% python3 -q
>>> import numpy as np
>>> np.set_printoptions(precision=2, suppress=True, linewidth=120, sign=" ")
>>> M = np.load("layer17.npy")
>>> print(M)
[[  5.47   3.76   8.29]
 [ -3.01   0.39  -8.19]
 [  0.79  -8.85  35.72]
 [ -8.77   1.1   -8.56]
 [ -0.67  -5.39  23.62]
 [ -7.42   3.15  -4.38]
 [ -3.63  -5.32  -4.01]
 [  2.61   3.64  -8.9 ]
 [ -5.75  13.36  44.91]
 [  4.25   1.51  -0.77]
 [  2.64  -0.18   1.36]
 [ -7.33   0.63  -2.74]
 [ -0.64   4.26  -7.39]
 [  5.42   1.23 -20.73]
 [  0.08  10.9  -11.29]
 [-10.52 -10.98  17.86]
 [  5.91  -2.5  -13.58]
 [ -3.04  11.83  -2.51]
 [-11.32   2.91  12.69]
 [  0.04   6.17  20.33]
 [  1.58  -0.68   0.79]
 [  8.11   5.02 -39.41]
 [ -2.06 -14.34  15.9 ]
 [ -1.46   3.25  43.28]]
>>> x0 = np.array([0, 0, 0])
>>> y = M @ x0
>>> coef, lr = np.zeros(3), 1 / np.linalg.norm(M, 2) ** 2
>>> for i in range(15):
...     coef -= lr * M.T @ (M @ coef - y)
...     if i % 5 == 0: print(i, round(np.linalg.norm(M @ coef - y), 2))
... 
0 0.0
5 0.0
10 0.0
>>> print(coef)
[ 0.  0.  0.]
>>> x0 = np.array([-2, -2, 2])
>>> y = M @ x0
>>> print(np.round(np.linalg.pinv(M) @ M, 2) + 0)
[[ 1.  0.  0.]
 [ 0.  1.  0.]
 [ 0.  0.  1.]]
>>> print(np.linalg.solve(M.T @ M, M.T @ y))
[-2. -2.  2.]
>>> rng = np.random.default_rng(19)
>>> y = y + 0.02 * rng.normal(size=24)
>>> print(y)
[  -1.89  -11.12   87.57   -1.79   59.37   -0.25    9.89  -30.31   74.61  -13.05   -2.22    7.93  -22.01  -54.77
  -44.5    78.74  -34.    -22.62   42.21   28.25   -0.23 -105.06   64.6    82.96]
>>> coef, *_ = np.linalg.lstsq(M, y)
>>> print(round(np.linalg.norm(y - M @ coef), 2))
0.08
>>> print(coef)
[-2. -2.  2.]
>>> print([round(float(np.linalg.norm(np.linalg.solve(M.T @ M + lam * np.eye(3), M.T @ y))), 2) for lam in (0, 1, 10, 100)])
[3.46, 3.46, 3.44, 3.23]
>>> cent = M[[22, 8]].astype(float)
>>> for _ in range(3):
...     lab = np.linalg.norm(M[:, None] - cent, axis=-1).argmin(axis=1)
...     cent = np.array([M[lab == j].mean(axis=0) for j in range(2)])
... 
>>> print(lab)
[ 0  0  1  0  1  0  0  0  1  0  0  0  0  0  0  0  0  0  0  1  0  0  0  1]
>>> print(cent)
[[-1.14  0.86 -3.98]
 [-1.41  1.71 33.57]]
>>> W0 = np.vander(np.arange(3) - 2, 3, increasing=True)
>>> print(W0)
[[ 1 -2  4]
 [ 1 -1  1]
 [ 1  0  0]]
>>> lab = rng.permutation(3)
>>> B = W0[:, lab] * rng.choice([-1, 1], 3)
>>> print(B)
[[ 4  1  2]
 [ 1  1  1]
 [ 0  1  0]]
>>> U, _, Vh = np.linalg.svd(W0.T @ B)
>>> print(np.round(U @ Vh, 2) + 0)
[[ 0.  1.  0.]
 [ 0.  0. -1.]
 [ 1.  0.  0.]]
>>> m1 = np.load("test10.npy")
>>> print(m1)
[[  0.78   8.76  -0.84]
 [  0.38   3.62  -0.05]
 [  2.45  17.43  -1.72]
 [ -0.75 -10.66   0.75]
 [  0.39   7.44  -0.73]
 [  0.74   5.99  -0.85]
 [ -0.33  -0.63   0.  ]
 [  0.78  11.27  -1.28]
 [  2.17  23.46  -3.11]
 [  0.25  -2.38  -0.13]
 [ -0.15   3.5   -0.42]
 [  0.95   8.53  -0.89]
 [  0.52   2.23  -0.29]
 [ -0.45  -1.54   0.48]
 [ -2.29 -23.27   2.2 ]
 [ -0.53   0.79   0.47]
 [  1.36  13.16  -1.16]]
>>> B = np.c_[m1[:, :1] @ np.array([[2]]), np.array([-8, -5, 4, 2, -6, 1, 8, 8, -5, 1, -8, 0, 2, 6, 4, -9, 3])]
>>> print(B)
[[ 1.56 -8.  ]
 [ 0.76 -5.  ]
 [ 4.9   4.  ]
 [-1.5   2.  ]
 [ 0.78 -6.  ]
 [ 1.48  1.  ]
 [-0.66  8.  ]
 [ 1.56  8.  ]
 [ 4.34 -5.  ]
 [ 0.5   1.  ]
 [-0.3  -8.  ]
 [ 1.9   0.  ]
 [ 1.04  2.  ]
 [-0.9   6.  ]
 [-4.58  4.  ]
 [-1.06 -9.  ]
 [ 2.72  3.  ]]
>>> print(np.round(np.linalg.norm(B - m1 @ np.linalg.lstsq(m1, B)[0], axis=0), 2) + 0)
[  0.    20.64]
>>> print(np.linalg.matrix_rank(B))
2
>>> print(np.linalg.matrix_rank(np.c_[m1, B]))
4
>>> x0 = np.array([1, 2])
>>> y = B @ x0
>>> print(np.round(np.linalg.pinv(B) @ B, 2) + 0)
[[ 1.  0.]
 [ 0.  1.]]
>>> y = y + 0.05 * rng.normal(size=17)
>>> print(y)
[-14.48  -9.33  12.89   2.53 -11.28   3.5   15.28  17.55  -5.69   2.44 -16.33   1.84   5.05  11.1    3.48 -19.13   8.77]
>>> coef, *_ = np.linalg.lstsq(B, y)
>>> print(round(float(np.linalg.norm(y - B @ coef)), 2))
0.17
>>> print(coef.round())
[ 1.  2.]
>>> print(np.round(B.T @ (y - B @ coef), 2) + 0)
[ 0.  0.]
>>> print(round(np.log10(np.linalg.cond(m1))))
2
>>> print(np.linalg.matrix_rank(m1, rtol=0.1))
1
>>> print(np.linalg.cond(m1) > 100)
False
>>> print(np.argsort(-np.linalg.norm(m1, axis=0).round(6), kind="stable")[:3])
[ 1  2  0]
>>> mat = np.eye(3, dtype=int)[rng.permutation(3)]
>>> print(mat)
[[ 0  0  1]
 [ 1  0  0]
 [ 0  1  0]]
>>> t = np.radians(15)
>>> Rm = np.eye(3)
>>> Rm[1, 1] = Rm[0, 0] = np.cos(t)
>>> Rm[1, 0], Rm[0, 1] = -np.sin(t), np.sin(t)
>>> print(Rm)
[[ 0.97  0.26  0.  ]
 [-0.26  0.97  0.  ]
 [ 0.    0.    1.  ]]
>>> B = mat @ Rm.T
>>> print(np.abs(B - mat).max(axis=0))
[ 0.26  0.26  0.  ]
>>> print(np.linalg.svd(mat, compute_uv=False), np.linalg.svd(B, compute_uv=False))
[ 1.  1.  1.] [ 1.  1.  1.]
>>> print(B)
[[ 0.    0.    1.  ]
 [ 0.97 -0.26  0.  ]
 [ 0.26  0.97  0.  ]]
>>> print(np.round(np.linalg.det(Rm), 2), round(np.trace(Rm), 2))
1.0 2.93
>>> feats = np.loadtxt("sample7.csv", delimiter=",")
>>> print(feats)
[[ 3.  0.  3.]
 [ 0.  2.  1.]
 [ 0.  0.  2.]]
>>> x0 = np.array([1, 1, 2])
>>> y = feats @ x0
>>> print(y)
[ 9.  4.  4.]
>>> print(np.linalg.solve(feats.T, feats[0]))
[ 1.  0.  0.]
>>> B = np.array([[-2, 0, 5], [-5, -4, -4], [-2, -1, 4]])
>>> print(feats @ B)
[[-12.  -3.  27.]
 [-12.  -9.  -4.]
 [ -4.  -2.   8.]]
>>> print(np.einsum("ik,kj->ij", feats, B))
[[-12.  -3.  27.]
 [-12.  -9.  -4.]
 [ -4.  -2.   8.]]
>>> print(np.linalg.matrix_rank(feats @ B))
3
>>> print(np.einsum("ij->j", feats))
[ 3.  2.  6.]
>>> print(np.vstack([feats, B.T]).shape)
(6, 3)
>>> print(feats @ feats)
[[  9.   0.  15.]
 [  0.   4.   4.]
 [  0.   0.   4.]]
>>> print(np.sort(np.linalg.eigvals(feats)))
[ 2.  2.  3.]
>>> print(np.linalg.matrix_rank(feats - feats[0, 0] * np.eye(3)))
2
>>> ev, evecs = np.linalg.eig(feats)
>>> print(np.sort(np.linalg.eigvals(feats.T)))
[ 2.  2.  3.]
>>> print(np.sort(np.linalg.eigvals(np.linalg.inv(feats))))
[ 0.33  0.5   0.5 ]
>>> K = np.load("x.npy")
>>> print(K)
[[  4  16  12]
 [ 16  64  48]
 [ 12  48  36]]
>>> lab = rng.permutation(3)
>>> print(lab)
[ 2  1  0]
>>> B = K[lab][:, lab]
>>> print(np.diag(B))
[ 36  64   4]
>>> print(np.allclose(B, K))
False
>>> print(B)
[[ 36  48  12]
 [ 48  64  16]
 [ 12  16   4]]
>>> print(round(float(np.linalg.det(B)), 2), round(float(np.linalg.det(K[lab])), 2))
0.0 0.0
>>> data = np.loadtxt("w.csv", delimiter=",")
>>> print(data)
[[ 1.  0.  0.]
 [ 0.  1.  0.]
 [ 0.  0.  1.]]
>>> print(np.sort(np.abs(np.linalg.eigvals(data)))[::-1])
[ 1.  1.  1.]
>>> print(data @ np.ones(3))
[ 1.  1.  1.]
>>> print(np.linalg.matrix_power(data, 2))
[[ 1.  0.  0.]
 [ 0.  1.  0.]
 [ 0.  0.  1.]]
>>> pr = np.eye(3)[2]
>>> for _ in range(3):
...     pr = pr @ data
...     print(pr.round(2))
... 
[ 0.  0.  1.]
[ 0.  0.  1.]
[ 0.  0.  1.]
>>> print((data != 0).astype(int))
[[ 1  0  0]
 [ 0  1  0]
 [ 0  0  1]]
>>> print(np.sort(np.linalg.eigvals(data).real))
[ 1.  1.  1.]
>>> lab = rng.permutation(3)
>>> print(lab)
[ 0  1  2]
>>> B = data[lab][:, lab]
>>> print(B)
[[ 1.  0.  0.]
 [ 0.  1.  0.]
 [ 0.  0.  1.]]
>>> print(np.trace(B))
3.0
>>> print(np.sort(np.abs(np.linalg.eigvals(B))))
[ 1.  1.  1.]
>>> print(round(np.linalg.det(B), 2), np.round(np.linalg.det(data[lab]), 2))
1.0 1.0
>>> print(np.diag(B))
[ 1.  1.  1.]
>>> lab = rng.permutation(3)
>>> B = data[:, lab] * rng.choice([-1, 1], 3)
>>> print(B)
[[-0.  1.  0.]
 [-0.  0.  1.]
 [-1.  0.  0.]]
>>> U, _, Vh = np.linalg.svd(data.T @ B)
>>> print(np.linalg.lstsq(data, B)[0])
[[ 0.  1.  0.]
 [ 0.  0.  1.]
 [-1.  0.  0.]]
>>> print(lab)
[ 2  0  1]
>>> arr = np.loadtxt("dump.csv", delimiter=",")
>>> print(arr)
[[ 0.  0.  0.  1.]
 [ 0.  0.  1.  0.]
 [ 0.  1.  0.  0.]
 [ 1.  0.  0.  0.]]
>>> ev, evecs = np.linalg.eigh(arr)
>>> x0 = np.array([3, -1, 0, -2])
>>> print(np.round(x0 @ arr @ x0 / (x0 @ x0), 2), ev[0], ev[-1])
-0.86 -1.0 1.0
>>> print(np.round(evecs * np.abs(ev) @ evecs.T, 2) + 0)
[[ 1.  0.  0.  0.]
 [ 0.  1.  0.  0.]
 [ 0.  0.  1.  0.]
 [ 0.  0.  0.  1.]]
>>> print(x0 @ arr @ x0)
-12.0
>>> print(np.linalg.eigvalsh(arr[1:, 1:]))
[-1.  0.  1.]
>>> ev, evecs = np.linalg.eig(arr)
>>> print(ev)
[ 1. -1.  1. -1.]
>>> print(np.sort(np.linalg.eigvals(arr @ arr)))
[ 1.  1.  1.  1.]
>>> print(np.sort(np.linalg.eigvals(arr.T)))
[-1. -1.  1.  1.]
>>> print(arr @ np.ones(4))
[ 1.  1.  1.  1.]
>>> pr = np.eye(4)[2]
>>> for _ in range(3):
...     pr = pr @ arr
...     print(pr.round(2))
... 
[ 0.  1.  0.  0.]
[ 0.  0.  1.  0.]
[ 0.  1.  0.  0.]
